$ python -q
>>> import numpy as np
>>> from numpy import linalg as LA
>>> np.set_printoptions(suppress=True, linewidth=160)
>>> tidy = lambda a: np.round(a, 1) + 0
>>> W0 = np.tril(np.array([[4, -2, -4], [0, 3, 4], [-5, 0, 1]]), -1) + np.eye(3, dtype=int)
>>> W0
array([[ 1,  0,  0],
       [ 0,  1,  0],
       [-5,  0,  1]])
>>> # row 2 is much longer than the rest
>>> q = W0.astype(float).copy()
>>> for j in range(3):
...     q[:, j] -= q[:, :j] @ (q[:, :j].T @ q[:, j])
...     q[:, j] /= LA.norm(q[:, j])
... 
>>> tidy(q.T @ q)
array([[1., 0., 0.],
       [0., 1., 0.],
       [0., 0., 1.]])
>>> tidy(q)
array([[ 0.2,  0. ,  1. ],
       [ 0. ,  1. ,  0. ],
       [-1. ,  0. ,  0.2]])
>>> tidy(LA.norm(W0[2], 1)), tidy(LA.norm(W0[2], np.inf))
(np.float64(6.0), np.float64(5.0))
>>> W0[2] @ W0[0]
np.int64(-5)
>>> tidy(LA.norm(W0[2] - W0[0]))
np.float64(6.1)
>>> tidy(LA.norm(W0, "nuc"))
np.float64(6.4)
>>> LA.norm(W0, axis=1).argmax()
np.int64(2)
>>> B = np.array([[-8, -6], [-7, -1], [6, 1]])
>>> np.vstack([W0, B.T]).shape
(5, 3)
>>> LA.matrix_rank(W0 @ B)
np.int64(2)
>>> np.einsum("ij->j", W0)
array([-4,  1,  1])
>>> LA.matrix_rank(np.vstack([W0, B.T]))
np.int64(3)
>>> np.einsum("ik,kj->ji", W0, B)
array([[-8, -7, 46],
       [-6, -1, 31]])
>>> np.prod(np.diag(W0)), tidy(LA.det(W0))
(np.int64(1), np.float64(1.0))
>>> LA.matrix_power(W0 - np.diag(np.diag(W0)), 3)
array([[0, 0, 0],
       [0, 0, 0],
       [0, 0, 0]])
>>> tidy(np.sort(LA.eigvals(W0)))
array([1., 1., 1.])
>>> LA.matrix_rank(W0 - W0[0, 0] * np.eye(3))
np.int64(1)
>>> W0 @ W0
array([[  1,   0,   0],
       [  0,   1,   0],
       [-10,   0,   1]])
>>> np.einsum("ii->", W0)
np.int64(3)
>>> tidy(LA.eigvals(W0).sum().real)
np.float64(3.0)
>>> F = np.array([[2.0, 0.0], [2.0, 0.0]])
>>> # rows 0 and 1 are equal
>>> t3 = np.stack([F, -1 * F, F[::-1]])
>>> LA.matrix_rank(t3)
array([1, 1, 1])
>>> np.einsum("bij,cij->bc", t3, t3)
array([[ 8., -8.,  8.],
       [-8.,  8., -8.],
       [ 8., -8.,  8.]])
>>> tidy(LA.det(t3))
array([0., 0., 0.])
>>> t3.shape
(3, 2, 2)
>>> q, Rm = LA.qr(W0)
>>> tidy(q.T @ q)
array([[1., 0., 0.],
       [0., 1., 0.],
       [0., 0., 1.]])
>>> tidy(q)
array([[-0.2,  0. ,  1. ],
       [ 0. ,  1. ,  0. ],
       [ 1. ,  0. ,  0.2]])
>>> np.allclose(Rm.T @ Rm, W0.T @ W0)
True
>>> tidy(Rm)
array([[-5.1,  0. ,  1. ],
       [ 0. ,  1. ,  0. ],
       [ 0. ,  0. ,  0.2]])
>>> tidy(np.abs(np.diag(Rm)))
array([5.1, 1. , 0.2])
>>> tidy(np.trace(q @ q.T))
np.float64(3.0)
>>> tidy(abs(Rm[0, 0])), tidy(LA.norm(W0[:, 0]))
(np.float64(5.1), np.float64(5.1))
>>> F @ F
array([[4., 0.],
       [4., 0.]])
>>> K = np.array([[-6, 1, -3], [1, -4, -2], [-3, -2, 2]])
>>> K
array([[-6,  1, -3],
       [ 1, -4, -2],
       [-3, -2,  2]])
>>> (K - K.T) / 2
array([[0., 0., 0.],
       [0., 0., 0.],
       [0., 0., 0.]])
>>> tidy(LA.det(K))
np.float64(118.0)
>>> tidy(np.abs(LA.eigvals(K)).max())
np.float64(7.0)
>>> LA.matrix_power(K, 4)
array([[2232, -258,  626],
       [-258,  458,   -2],
       [ 626,   -2,  390]])
>>> (K + K.T) / 2
array([[-6.,  1., -3.],
       [ 1., -4., -2.],
       [-3., -2.,  2.]])
>>> B = LA.inv(K)
>>> tidy(LA.inv(B))
array([[-6.,  1., -3.],
       [ 1., -4., -2.],
       [-3., -2.,  2.]])
>>> tidy(LA.cond(K))
np.float64(1.9)
>>> np.allclose(B, K.T)
False
>>> tidy(LA.det(K) * LA.det(B))
np.float64(1.0)
>>> tidy(LA.slogdet(K)[0])
np.float64(1.0)
>>> tidy(LA.det(K) * B)
array([[-12.,   4., -14.],
       [  4., -21., -15.],
       [-14., -15.,  23.]])
>>> tidy(B)
array([[-0.1,  0. , -0.1],
       [ 0. , -0.2, -0.1],
       [-0.1, -0.1,  0.2]])
>>> mat = np.loadtxt("m.csv", delimiter=",")
>>> mat
array([[-1.,  3.,  3., -2.],
       [ 3., -1.,  3.,  3.],
       [ 3.,  3., -1.,  3.],
       [-2.,  3.,  3., -1.]])
>>> # symmetric
>>> w, V = LA.eigh(mat)
>>> tidy(V @ np.diag(w) @ V.T)
array([[-1.,  3.,  3., -2.],
       [ 3., -1.,  3.,  3.],
       [ 3.,  3., -1.,  3.],
       [-2.,  3.,  3., -1.]])
>>> tidy(w.sum()), np.trace(mat)
(np.float64(-4.0), np.float64(-4.0))
>>> np.abs(V[:, -1]).round(6).argmax()
np.int64(1)
>>> tidy(LA.eigvalsh(mat + 3 * np.eye(4)))
array([-4., -1.,  4.,  9.])
>>> tidy(V.T @ mat @ V)
array([[-7.,  0.,  0.,  0.],
       [ 0., -4.,  0.,  0.],
       [ 0.,  0.,  1.,  0.],
       [ 0.,  0.,  0.,  6.]])
>>> np.trace(mat)
np.float64(-4.0)
>>> np.allclose(mat, mat.T)
True
>>> mat @ mat
array([[23., -3., -3., 22.],
       [-3., 28., 12., -3.],
       [-3., 12., 28., -3.],
       [22., -3., -3., 23.]])
>>> tidy(np.sort(np.abs(LA.eigvals(mat))))
array([1., 4., 6., 7.])
>>> tidy(LA.det(mat))
np.float64(168.0)
>>> tidy(np.abs(LA.eigvals(mat)).max())
np.float64(7.0)
>>> tidy(LA.matrix_power(mat, 4))
array([[1031., -255., -255., 1030.],
       [-255.,  946.,  690., -255.],
       [-255.,  690.,  946., -255.],
       [1030., -255., -255., 1031.]])
>>> np.allclose(mat @ mat.T, mat.T @ mat)
True
>>> B = LA.invert(mat)
Traceback (most recent call last):
  File "<python-input-77>", line 1, in <module>
    B = LA.invert(mat)
        ^^^^^^^^^
AttributeError: module 'numpy.linalg' has no attribute 'invert'
>>> B = LA.inv(mat)
>>> tidy(mat @ B)
array([[1., 0., 0., 0.],
       [0., 1., 0., 0.],
       [0., 0., 1., 0.],
       [0., 0., 0., 1.]])
>>> tidy(LA.inv(B))
array([[-1.,  3.,  3., -2.],
       [ 3., -1.,  3.,  3.],
       [ 3.,  3., -1.,  3.],
       [-2.,  3.,  3., -1.]])
>>> tidy(LA.det(mat) * B)
array([[ 80.,  12.,  12., -88.],
       [ 12., -15.,  27.,  12.],
       [ 12.,  27., -15.,  12.],
       [-88.,  12.,  12.,  80.]])
>>> tidy(LA.det(mat) * LA.det(B))
np.float64(1.0)
>>> tidy(LA.cond(mat))
np.float64(7.0)
>>> (np.abs(B) > 1e-9).astype(int)
array([[1, 1, 1, 1],
       [1, 1, 1, 1],
       [1, 1, 1, 1],
       [1, 1, 1, 1]])
>>> rng = np.random.default_rng(90)
>>> idx = rng.permutation(4)
>>> idx
array([1, 2, 3, 0])
>>> B = mat[idx][:, idx]
>>> tidy(np.sort(np.abs(LA.eigvals(B))))
array([1., 4., 6., 7.])
>>> np.allclose(B, mat)
False
>>> M = np.load("block17.npy")
>>> M
array([[ 0, -1,  2,  1, -2, -1],
       [-1,  0, -1,  2,  1, -2],
       [ 2, -1,  0, -1,  2,  1],
       [ 1,  2, -1,  0, -1,  2],
       [-2,  1,  2, -1,  0, -1],
       [-1, -2,  1,  2, -1,  0]])
>>> # symmetric
>>> left, sv, VT = LA.svd(M, full_matrices=False)
>>> tidy(left.T @ left)
array([[1., 0., 0., 0., 0., 0.],
       [0., 1., 0., 0., 0., 0.],
       [0., 0., 1., 0., 0., 0.],
       [0., 0., 0., 1., 0., 0.],
       [0., 0., 0., 0., 1., 0.],
       [0., 0., 0., 0., 0., 1.]])
>>> tidy(sv)
array([5.3, 3.6, 3.5, 3.2, 1.4, 0.9])
>>> tidy(VT @ VT.T)
array([[1., 0., 0., 0., 0., 0.],
       [0., 1., 0., 0., 0., 0.],
       [0., 0., 1., 0., 0., 0.],
       [0., 0., 0., 1., 0., 0.],
       [0., 0., 0., 0., 1., 0.],
       [0., 0., 0., 0., 0., 1.]])
>>> tidy(sv / sv[0])
array([1. , 0.7, 0.6, 0.6, 0.3, 0.2])
>>> tidy(np.cumsum(sv ** 2) / np.sum(sv ** 2))
array([0.4, 0.6, 0.8, 1. , 1. , 1. ])
>>> tidy(left.T @ M @ VT.T)
array([[5.3, 0. , 0. , 0. , 0. , 0. ],
       [0. , 3.6, 0. , 0. , 0. , 0. ],
       [0. , 0. , 3.5, 0. , 0. , 0. ],
       [0. , 0. , 0. , 3.2, 0. , 0. ],
       [0. , 0. , 0. , 0. , 1.4, 0. ],
       [0. , 0. , 0. , 0. , 0. , 0.9]])
>>> tidy(np.abs(VT[0]))
array([0.5, 0.3, 0.4, 0.4, 0.3, 0.5])
>>> tidy(np.sqrt((sv ** 2).sum())), tidy(LA.norm(M))
(np.float64(8.1), np.float64(8.1))
>>> np.allclose(left * sv @ VT, M)
True
>>> (sv > 1e-8).sum()
np.int64(6)
>>> np.abs(left[:, 0]).round(6).argmax()
np.int64(0)
>>> left.shape, sv.shape, VT.shape
((6, 6), (6,), (6, 6))
>>> idx = rng.permutation(6)
>>> idx
array([2, 1, 3, 4, 5, 0])
>>> B = M[idx][:, idx]
>>> np.allclose(B, M)
False
>>> np.trace(B)
np.int64(0)
>>> B
array([[ 0, -1, -1,  2,  1,  2],
       [-1,  0,  2,  1, -2, -1],
       [-1,  2,  0, -1,  2,  1],
       [ 2,  1, -1,  0, -1, -2],
       [ 1, -2,  2, -1,  0, -1],
       [ 2, -1,  1, -2, -1,  0]])
>>> np.diag(B)
array([0, 0, 0, 0, 0, 0])
>>> [round(float(LA.det(B[:i, :i])), 2) + 0 for i in range(1, 7)]
[0.0, -1.0, 4.0, 20.0, 96.0, 256.0]
>>> vec = np.array([2, 0, 0, 0, 1, 0])
>>> target = M @ vec
>>> beta, lr = np.zeros(6), 1 / LA.norm(M, 2) ** 2
>>> for i in range(200):
...     beta -= lr * M.T @ (M @ beta - target)
...     if i % 50 == 0: print(i, round(LA.norm(M @ beta - target), 1))
... 
0 2.9
50 0.2
100 0.0
150 0.0
>>> tidy(LA.cond(M))
np.float64(6.1)
>>> B = M + rng.integers(-2, 3, (6, 4)) @ rng.integers(-2, 3, (4, 6))
>>> B
array([[-6, -7,  4,  4, -2, -4],
       [ 2,  2, -6, -1,  7, -1],
       [-1, -1,  1, -3,  2,  3],
       [ 8,  6,  2,  4, -5,  2],
       [ 2,  3,  2,  1,  5,  0],
       [-5, -4, -1, -1,  0,  0]])
>>> LA.matrix_rank(B - M, tol=1e-8)
np.int64(4)
>>> np.abs(B - M).sum(axis=1)
array([20, 20,  8, 22, 14, 12])
>>> E = np.load("out5.npy")
>>> E
array([[-98,   1,   1,  -1,  -3,   3,   2,   1],
       [ -2,  40,   0,   2,   1,   3,   0,   2],
       [  0,   0, 103,   2,   1,  -2,  -2,   3],
       [  2,   1,   1, -19,   2,   3,  -3,  -2],
       [  2,   1,  -1,   3,  79,   2,  -3,  -3],
       [ -2,   1,   1,   0,  -2, 100,   1,   3],
       [ -3,  -1,   2,   2,  -1,  -1,  40,   2],
       [  2,   0,  -2,   1,   3,  -1,  -1,  22]])
>>> q, V = LA.qr(E[:, :1])[0], LA.qr(E[:, 1:])[0]
>>> sv = LA.svd(q.T @ V, compute_uv=False)
>>> tidy(LA.norm(q @ q.T - V @ V.T, 2))
np.float64(1.0)
>>> tidy(sv)
array([0.1])
>>> A = np.load("sample13.npy")
>>> A
array([[-0.3, -1.2,  0.3,  1.2,  0.3],
       [-0.1, -0.9, -0.2,  1.2,  0.1],
       [ 0.3, -0.5,  1.7,  0.9,  0.4],
       [ 0.9,  0.7, -0.1,  0.4, -0.7]])
>>> r0 = np.array([-1, -2, -2])
>>> tidy(np.convolve(A[1], r0))
array([ 0.1,  1.1,  2.2,  1. , -2.1, -2.6, -0.2])
>>> left, sv, VT = LA.svd(A)
>>> tidy(sv)
array([2.7, 1.6, 1.3, 0.1])
>>> np.argmax(sv[:-1] / (sv[1:] + 1e-6)) + 1
np.int64(3)
>>> B = left[:, :3] @ np.diag(sv[:3]) @ VT[:3]
>>> LA.matrix_rank(A, rtol=0.05)
np.int64(3)
>>> tidy(LA.norm(A - B, 2)), tidy(sv[3])
(np.float64(0.1), np.float64(0.1))
>>> tidy(np.diff(A, axis=0))
array([[ 0.2,  0.3, -0.5,  0. , -0.2],
       [ 0.4,  0.4,  1.9, -0.3,  0.3],
       [ 0.6,  1.2, -1.8, -0.5, -1.1]])
>>> A[4]
Traceback (most recent call last):
  File "<python-input-141>", line 1, in <module>
    A[4]
    ~^^^
IndexError: index 4 is out of bounds for axis 0 with size 4
>>> LA.matrix_rank(A)
np.int64(4)
>>> tidy(LA.norm(A))
np.float64(3.4)
>>> np.unravel_index(np.abs(A).argmax(), A.shape)
(np.int64(2), np.int64(2))
>>> np.count_nonzero(A)
np.int64(20)
